$ ipython --no-banner

In [1]: import numpy as np

In [2]: import numpy.linalg as la

In [3]: np.set_printoptions(precision=1, suppress=True, linewidth=200)

In [4]: m1 = np.load("mat.npy")

In [5]: m1
Out[5]: 
array([[ 2. , -0.1,  0.9],
       [ 0.7, -0.4,  0.2],
       [-0.2,  0.9, -0.6],
       [ 0.3, -1.9,  0.2],
       [ 1. ,  1.2,  0.4],
       [ 0.8, -0.1,  0. ],
       [-1.3,  0.1, -1.3],
       [ 0.1, -1.4,  0.2],
       [ 0.4, -0.9, -0.8],
       [ 0. ,  1.3,  0.2],
       [ 1. ,  0.6,  1.4],
       [ 0.7, -0.2,  0.1],
       [ 1.4,  0.5, -0.6],
       [-1.9, -1.2,  0.5],
       [ 0. ,  0.1,  1.3],
       [ 0.6,  0.5, -0.2],
       [ 2.1,  1. ,  1. ],
       [-1.2,  1.1, -2.1],
       [ 0.3,  1.2, -2.4]])

In [6]: M2 = m1 / np.sqrt((m1 ** 2).mean(axis=1, keepdims=True))

In [7]: M2[16]
Out[7]: array([1.4, 0.7, 0.7])

In [8]: Xs = m1 - m1.mean(axis=0)

In [9]: U, sv, Vh = la.svd(Xs, full_matrices=False)

In [10]: np.abs(U[:, 0]).argmax()
Out[10]: np.int64(17)

In [11]: np.searchsorted(np.cumsum(sv ** 2) / (sv ** 2).sum(), 0.9) + 1
Out[11]: np.int64(3)

In [12]: x0 = np.array([-2, 2, -4])

In [13]: y = m1 @ x0

In [14]: la.lstsq(m1, y)[0]
Out[14]: array([-2.,  2., -4.])

In [15]: y
Out[15]: array([-7.8, -3. ,  4.6, -5.2, -1.2, -1.8,  8. , -3.8,  0.6,  1.8, -6.4, -2.2,  0.6, -0.6, -5. ,  0.6, -6.2, 13. , 11.4])

In [16]: np.round(la.pinv(m1) @ m1, 1) + 0
Out[16]: 
array([[1., 0., 0.],
       [0., 1., 0.],
       [0., 0., 1.]])

In [17]: rng = np.random.default_rng(39)

In [18]: y = y + 0.1 * rng.normal(size=19)

In [19]: y
Out[19]: array([-7.8, -3. ,  4.6, -5.3, -1.3, -1.8,  8. , -3.6,  0.5,  1.8, -6.4, -2.2,  0.5, -0.7, -4.8,  0.6, -6. , 13.1, 11.3])

In [20]: coef, *_ = la.lstsq(m1, y)

In [21]: round(float(la.norm(y - m1 @ coef)), 1)
Out[21]: 0.4

In [22]: coef
Out[22]: array([-2.,  2., -4.])

In [23]: cent = m1[[15, 16]].astype(float)

In [24]: for _ in range(3):
    ...:     lab = la.norm(m1[:, None] - cent, axis=-1).argmin(axis=1)
    ...:     cent = np.array([m1[lab == j].mean(axis=0) for j in range(2)])
    ...: 

In [25]: lab
Out[25]: array([1, 0, 0, 0, 1, 0, 0, 0, 0, 0, 1, 0, 0, 0, 0, 0, 1, 0, 0])

In [26]: cent.round(1) + 0
Out[26]: 
array([[ 0. ,  0. , -0.4],
       [ 1.5,  0.7,  0.9]])

In [27]: np.bincount(lab)
Out[27]: array([15,  4])

In [28]: cent[1] - cent[0]
Out[28]: array([1.5, 0.7, 1.3])

In [29]: np.abs(cent[1] - cent[0]).argmax()
Out[29]: np.int64(0)

In [30]: A = np.array([[1.0, 2.0, 0.0, 0.0, 0.0, 0.0, 0.0, 0.0],
    ...:     [5.0, 1.0, 0.0, 0.0, 0.0, 0.0, 0.0, 0.0],
    ...:     [0.0, 0.0, 1.0, -2.0, 2.0, -2.0, -3.0, 1.0],
    ...:     [0.0, 0.0, -1.0, 3.0, 0.0, 2.0, -3.0, 0.0],
    ...:     [0.0, 0.0, -3.0, -1.0, 1.0, 3.0, 2.0, 3.0],
    ...:     [0.0, 0.0, -1.0, 3.0, -1.0, -1.0, 2.0, 3.0],
    ...:     [0.0, 0.0, 3.0, 1.0, 2.0, 3.0, -3.0, -1.0],
    ...:     [0.0, 0.0, -2.0, 3.0, -3.0, -2.0, 1.0, 1.0]])

In [31]: M2 = la.inv(A)

In [32]: (np.abs(M2) > 1e-9).astype(int)
Out[32]: 
array([[1, 1, 0, 0, 0, 0, 0, 0],
       [1, 1, 0, 0, 0, 0, 0, 0],
       [0, 0, 1, 1, 1, 1, 1, 1],
       [0, 0, 1, 1, 1, 1, 1, 1],
       [0, 0, 1, 1, 1, 1, 1, 1],
       [0, 0, 1, 1, 1, 1, 1, 1],
       [0, 0, 1, 1, 1, 1, 1, 1],
       [0, 0, 1, 1, 1, 1, 1, 1]])

In [33]: M2.round(1) + 0
Out[33]: 
array([[-0.1,  0.2,  0. ,  0. ,  0. ,  0. ,  0. ,  0. ],
       [ 0.6, -0.1,  0. ,  0. ,  0. ,  0. ,  0. ,  0. ],
       [ 0. ,  0. ,  0.1, -0.5,  0.1, -0.1,  0.6,  0.5],
       [ 0. ,  0. , -0.2,  0.4, -0.3,  0.4, -0.3, -0.5],
       [ 0. ,  0. , -0.2,  0.7, -0.5,  0.7, -0.9, -1.4],
       [ 0. ,  0. ,  0. , -0.2,  0.3, -0.3,  0.4,  0.4],
       [ 0. ,  0. , -0.2,  0.1, -0.1,  0.3, -0.3, -0.4],
       [ 0. ,  0. ,  0.3, -0.4,  0.3, -0.1,  0.5,  0.7]])
